$ python -q
>>> import numpy as np
>>> from numpy import linalg as LA
>>> np.set_printoptions(precision=2, suppress=True, linewidth=140, sign=" ")
>>> tidy = lambda a: np.round(a, 2) + 0
>>> F = np.loadtxt("sample12.csv", delimiter=",")
>>> F
array([[ 0.,  0.,  0.,  0.],
       [ 0.,  0.,  2.,  1.]])
>>> tidy(np.trace(LA.pinv(F) @ F))
np.float64(1.0)
>>> tidy(F @ LA.pinv(F) @ F)
array([[ 0.,  0.,  0.,  0.],
       [ 0.,  0.,  2.,  1.]])
>>> np.unique(F.round(6), axis=0).shape
(2, 4)
>>> np.abs(np.diag(LA.qr(F)[1])) > 1e-9
array([False, False])
>>> U, sig, Vh = LA.svd(F)
>>> tidy(sig)
array([ 2.24,  0.  ])
>>> A2 = U[:, :1] @ np.diag(sig[:1]) @ Vh[:1]
>>> A2
array([[ 0.,  0.,  0.,  0.],
       [ 0.,  0.,  2.,  1.]])
>>> LA.matrix_rank(A2)
np.int64(1)
>>> tidy(LA.norm(F - A2, 2)), sig[1]
(np.float64(0.0), np.float64(0.0))
>>> rk = LA.matrix_rank(A2)
>>> rk
np.int64(1)
>>> N = LA.svd(A2)[2][rk:].T
>>> [int(LA.matrix_rank(A2[:i])) for i in range(1, len(A2) + 1)]
[0, 1]
>>> [int(LA.matrix_rank(A2[:, :j + 1])) for j in range(4)]
[0, 0, 1, 1]
>>> np.allclose(A2 @ N, 0)
True
>>> U, sig, Vh = LA.svd(F)
>>> evecs = Vh[:(sig > 1e-8).sum()]
>>> rng = np.random.default_rng(266)
>>> x = F[1] + -1 * F[0] + rng.integers(2) * np.eye(4)[2]
>>> x
array([ 0.,  0.,  2.,  1.])
>>> tidy(LA.norm(x - evecs.T @ evecs @ x))
np.float64(0.0)
>>> np.allclose(evecs.T @ evecs @ x, x)
True
>>> th = np.radians(180)
>>> r_ = np.eye(4)
>>> r_[2, 2] = r_[3, 3] = np.cos(th)
>>> r_[2, 3], r_[3, 2] = -np.sin(th), np.sin(th)
>>> tidy(r_)
array([[ 1.,  0.,  0.,  0.],
       [ 0.,  1.,  0.,  0.],
       [ 0.,  0., -1.,  0.],
       [ 0.,  0.,  0., -1.]])
>>> A2 = F @ r_.T
>>> tidy(np.abs(A2 - F).max(axis=0))
array([ 0.,  0.,  4.,  2.])
>>> tidy(LA.det(r_)), np.trace(r_)
(np.float64(1.0), np.float64(0.0))
>>> np.allclose(LA.norm(F, axis=1), LA.norm(A2, axis=1))
True
>>> E = np.load("block0.npy")
>>> E
array([[-11.51,   6.94,  11.63,  22.84],
       [  1.63,   2.59,  -8.61,   7.8 ],
       [  8.8 ,   8.98,   6.2 ,  -3.09],
       [  4.24,   0.12,  -2.23,   9.35],
       [ 12.43,   1.04,  -3.77,  -9.51],
       [ -5.5 ,  -9.01,  -0.14,  16.74],
       [  0.48, -13.41,  -5.46,  -0.62],
       [  7.16, -16.11,   0.61,  -0.13],
       [-16.14,  -7.01,  -6.83,  -7.23],
       [  2.38,  14.62,   7.11, -10.4 ],
       [ -1.  , -24.29,  -1.15, -14.25],
       [ -1.36,  12.74,  -1.4 ,   6.31],
       [  9.4 ,  12.9 ,  -2.67,  -9.65],
       [  4.23, -18.31,  -2.84,  -7.52],
       [ 10.44,  -8.72,  -9.78, -12.04],
       [ -1.57,  -7.16,  -1.23,   7.16],
       [-14.  ,  -0.07,   4.94,  14.56],
       [ -7.98,   6.53,   9.02,  18.52],
       [ -2.16,   9.34,  -7.59,  17.34],
       [ -5.32, -12.06,  -6.72, -19.18],
       [  3.57,   7.64,  12.79,   1.81],
       [ 12.18,   1.3 ,   5.24,  -0.31]])
>>> A2 = np.array([[-3, -2, 2], [1, -1, -1], [-3, -3, 3], [0, -2, -3]])
>>> np.vstack([E, A2.T]).shape
(25, 4)
>>> tidy(np.einsum("ij->j", E))
array([ 10.4 , -31.41,  -2.88,  28.5 ])
>>> LA.matrix_rank(E @ A2)
np.int64(3)
>>> Xs = E - E.mean(axis=0)
>>> U, sig, Vh = LA.svd(Xs, full_matrices=False)
>>> tidy((sig ** 2).sum() ** 2 / (sig ** 4).sum())
np.float64(2.65)
>>> np.searchsorted(np.cumsum(sig ** 2) / (sig ** 2).sum(), 0.9) + 1
np.int64(3)
>>> K = np.array([[0.01, 0.04, 0.01, 0.03, 0.0],
...     [14.98, 4.93, -14.98, 14.99, 10.01],
...     [3.07, 0.9, -3.07, 3.06, 1.97]])
>>> # row 1 is much longer than the rest
>>> basis = E[[9, 13]].astype(float)
>>> for _ in range(7):
...     z = LA.norm(E[:, None] - basis, axis=-1).argmin(axis=1)
...     basis = np.array([E[z == j].mean(axis=0) for j in range(2)])
... 
>>> z
array([ 0,  0,  0,  0,  1,  0,  1,  1,  1,  0,  1,  0,  0,  1,  1,  0,  0,  0,  0,  1,  0,  0])
>>> np.abs(basis[1] - basis[0]).argmax()
np.int64(1)
>>> tidy(basis)
array([[ -0.13,   4.82,   2.36,   7.07],
       [  1.54, -12.36,  -4.49,  -8.81]])
